% python3 -q
>>> import numpy as np
>>> np.set_printoptions(suppress=True, linewidth=100)
>>> K = np.load("w.npy")
>>> K
array([[ 0,  0, -1],
       [ 0,  0, -2],
       [ 0,  0,  0]])
>>> np.round(np.linalg.norm(K, axis=0), 2)
array([0.  , 0.  , 2.24])
>>> np.round(np.linalg.pinv(K), 2)
array([[ 0. ,  0. ,  0. ],
       [ 0. ,  0. ,  0. ],
       [-0.2, -0.4,  0. ]])
>>> K[:, 1] @ K[:, 2]
np.int64(0)
>>> np.round(np.linalg.svd(K, compute_uv=False), 2)
array([2.24, 0.  , 0.  ])
>>> Uu, sig, vt = np.linalg.svd(K)
>>> np.argmax(sig[:-1] / (sig[1:] + 1e-6)) + 1
np.int64(1)
>>> out = Uu[:, :1] @ np.diag(sig[:1]) @ vt[:1]
>>> np.linalg.matrix_rank(out)
np.int64(1)
>>> np.abs(np.diag(np.linalg.qr(K)[1])) > 1e-9
array([False, False, False])
>>> np.linalg.lstsq(K[:-1].T, K[-1])[2]
np.int32(1)
>>> np.unique(K.round(6), axis=0).shape
(3, 3)
>>> round(float(np.trace(np.linalg.pinv(K) @ K)), 2)
1.0
>>> J = np.load("sample9.npy")
>>> J
array([[-0.5, -1.2,  1.7],
       [ 1.2,  1.7, -1.5],
       [-0.1, -0.6, -0.4]])
>>> rng = np.random.default_rng(690146)
>>> lab = rng.permutation(3)
>>> lab
array([2, 1, 0])
>>> out = J[lab][:, lab]
>>> np.round(np.sort(np.abs(np.linalg.eigvals(out))), 2)
array([0.92, 0.99, 0.99])
>>> np.diag(out)
array([-0.4,  1.7, -0.5])
>>> np.allclose(out, J)
False
>>> out
array([[-0.4, -0.6, -0.1],
       [-1.5,  1.7,  1.2],
       [ 1.7, -1.2, -0.5]])
>>> Uu, sig = np.linalg.svd(out)
Traceback (most recent call last):
  File "<python-input-26>", line 1, in <module>
    Uu, sig = np.linalg.svd(out)
    ^^^^^^^
ValueError: too many values to unpack (expected 2)
>>> Uu, sig, vt = np.linalg.svd(out, full_matrices=False)
>>> np.round(Uu.T @ Uu, 2) + 0
array([[1., 0., 0.],
       [0., 1., 0.],
       [0., 0., 1.]])
>>> np.round(np.abs(vt[0]), 2)
array([0.67, 0.64, 0.38])
>>> sig.round(2)
array([3.3 , 0.83, 0.33])
>>> round(np.sqrt((sig ** 2).sum()), 2), np.round(np.linalg.norm(out), 2)
(np.float64(3.42), np.float64(3.42))
>>> np.allclose(Uu * sig @ vt, out)
True
>>> (sig > 1e-8).sum()
np.int64(3)
>>> W0 = np.array([[-1, -1, -1, 2], [-1, -1, -1, 2], [-2, -2, -2, 4], [0, 0, 0, 0]])
>>> t = np.radians(113)
>>> R = np.eye(3)
>>> R[1, 1] = R[2, 2] = np.cos(t)
>>> R[1, 2], R[2, 1] = -np.sin(t), np.sin(t)
>>> R.round(2)
array([[ 1.  ,  0.  ,  0.  ],
       [ 0.  , -0.39, -0.92],
       [ 0.  ,  0.92, -0.39]])
>>> out = J @ R.T
>>> round(float(np.linalg.det(R)), 2), round(float(np.trace(R)), 2)
(1.0, 0.22)
>>> np.round(np.linalg.svd(J, compute_uv=False), 2), np.round(np.linalg.svd(out, compute_uv=False), 2)
(array([3.3 , 0.83, 0.33]), array([3.3 , 0.83, 0.33]))
>>> out.round(2)
array([[-0.5 , -1.1 , -1.77],
       [ 1.2 ,  0.72,  2.15],
       [-0.1 ,  0.6 , -0.4 ]])
>>> w1 = np.array([[0, -2, -2, -1], [1, 0, -3, 0], [1, -3, -3, -1], [-2, 3, 1, -3]])
>>> beta = np.array([-6, -5, 4, 0])
>>> hid = np.maximum(W0 @ w1 + beta, 0)
>>> hid
array([[ 0,  6, 14,  0],
       [ 0,  6, 14,  0],
       [ 0, 17, 24,  0],
       [ 0,  0,  4,  0]])
>>> (hid > 0).mean(axis=0)
array([0.  , 0.75, 1.  , 0.  ])
>>> (hid > 0).astype(int)
array([[0, 1, 1, 0],
       [0, 1, 1, 0],
       [0, 1, 1, 0],
       [0, 0, 1, 0]])
>>> np.linalg.matrix_rank(hid)
np.int64(2)
>>> Z = np.array([[5, 1, 2], [0, 5, 0], [1, 5, 3], [2, 1, 4]])
>>> (hid @ Z).round(6).argmax(axis=1)
array([1, 1, 1, 1])
>>> w1 @ Z
array([[ -4, -21, -10],
       [  2, -14,  -7],
       [  0, -30, -11],
       [-15,  15, -13]])
>>> hid @ Z
array([[ 14, 100,  42],
       [ 14, 100,  42],
       [ 24, 205,  72],
       [  4,  20,  12]])
>>> round(float(np.linalg.norm(K, 2) / np.linalg.norm(K)), 2)
1.0
>>> np.linalg.cond(K) > 100
np.True_
>>> np.argsort(-np.linalg.norm(K, axis=0).round(6), kind="stable")[:3]
array([2, 0, 1])
>>> np.linalg.lstsq(W0[:-1].T, W0[-1])[2]
np.int32(1)
>>> np.round(np.trace(np.linalg.pinv(W0) @ W0), 2)
np.float64(1.0)
>>> proj = np.triu(np.array([[8, 0, 6, 8], [0, 9, 2, 0], [1, 6, 0, 3], [1, 1, 3, 2]]), 1) + np.eye(4)
>>> out = proj @ W0 @ np.linalg.inv(proj)
>>> proj @ W0 - W0 @ proj
array([[-12., -12.,  -4.,  35.],
       [ -4.,  -4.,   4.,  19.],
       [  0.,   0.,  16.,  22.],
       [  0.,   0.,   0.,   0.]])
>>> np.linalg.matrix_rank(out)
np.int64(1)
>>> mat = np.load("arr.npy")
>>> mat
array([[ 25,   5, -35],
       [  5,   1,  -7],
       [-35,  -7,  49]])
>>> np.linalg.cond(mat) > 100
np.True_
>>> np.argsort(-np.linalg.norm(mat, axis=0).round(6), kind="stable")[:3]
array([2, 0, 1])
>>> np.linalg.matrix_rank(mat, rtol=0.1)
np.int64(1)
>>> round(float(np.linalg.norm(mat, 2) / np.linalg.norm(mat)), 2)
1.0
>>> evals, vecs = np.linalg.eigh(mat)
>>> x0 = np.array([-2, -1, 0])
>>> (np.sign(vecs[:, -1].round(6)) == np.sign(vecs[0, -1].round(6))).astype(int)
array([1, 1, 0])
>>> np.round(np.linalg.eigvalsh(mat[1:, 1:]), 2) + 0
array([ 0., 50.])
>>> out = np.array([[9, 4], [2, 4], [8, 8]])
>>> np.vstack([mat, out.T]).shape
(5, 3)
>>> np.linalg.matrix_rank(mat @ out)
np.int64(1)
>>> np.einsum("ik,kj->ji", mat, out)
array([[ -45,   -9,   63],
       [-160,  -32,  224]])
>>> np.einsum("ij,ij->i", mat, mat)
array([1875,   75, 3675])
>>> t3 = np.stack([mat, -3 * mat, mat[::-1]])
>>> np.round(np.linalg.det(t3), 2) + 0
array([0., 0., 0.])
>>> t3.shape
(3, 3, 3)
>>> (t3 @ mat.T).shape
(3, 3, 3)
>>> M = np.loadtxt("m.csv", delimiter=",")
>>> M.round(2)
array([[-1.39, -4.27, -2.19],
       [-1.13, -4.27, -2.34],
       [-4.06, -2.91,  0.31],
       [-3.76, -3.29, -0.13],
       [-2.82,  2.43,  3.34],
       [ 4.5 ,  0.85, -2.01],
       [ 0.12, -4.06, -2.92],
       [ 3.35, -1.84, -3.23],
       [-0.68, -4.23, -2.58],
       [ 4.23,  2.59, -0.63],
       [ 2.73,  4.01,  1.23],
       [ 3.02, -2.22, -3.31],
       [ 4.22, -0.33, -2.67],
       [-4.49, -0.76,  2.07],
       [ 3.42,  3.61,  0.55],
       [-2.87, -3.94, -1.1 ],
       [-2.93, -3.91, -1.05],
       [ 2.32, -2.88, -3.36],
       [-0.18,  4.04,  2.94],
       [-3.63,  1.45,  3.12],
       [ 3.9 ,  3.13, -0.06],
       [ 0.07,  4.11,  2.85],
       [-2.05,  3.09,  3.35],
       [ 0.49, -3.94, -3.04]])
>>> C2 = np.cov(M, rowvar=False)
>>> C2.round(2)
array([[ 9.24,  3.19, -3.11],
       [ 3.19, 10.57,  5.57],
       [-3.11,  5.57,  5.71]])
>>> np.round(np.median(M, axis=0), 2)
array([-0.06, -1.3 , -0.84])
>>> np.round(np.polyfit(M[:, 2], M[:, 1], 1), 2)
array([ 0.98, -0.12])
>>> np.round(np.linalg.eigvalsh(C2)[::-1], 2) + 0
array([14.47, 11.06,  0.  ])
>>> np.argwhere(np.triu(np.abs(np.corrcoef(M.T)) > 0.8, 1))
array([], shape=(0, 2), dtype=int64)
>>> np.round(np.corrcoef(M.T), 2)
array([[ 1.  ,  0.32, -0.43],
       [ 0.32,  1.  ,  0.72],
       [-0.43,  0.72,  1.  ]])
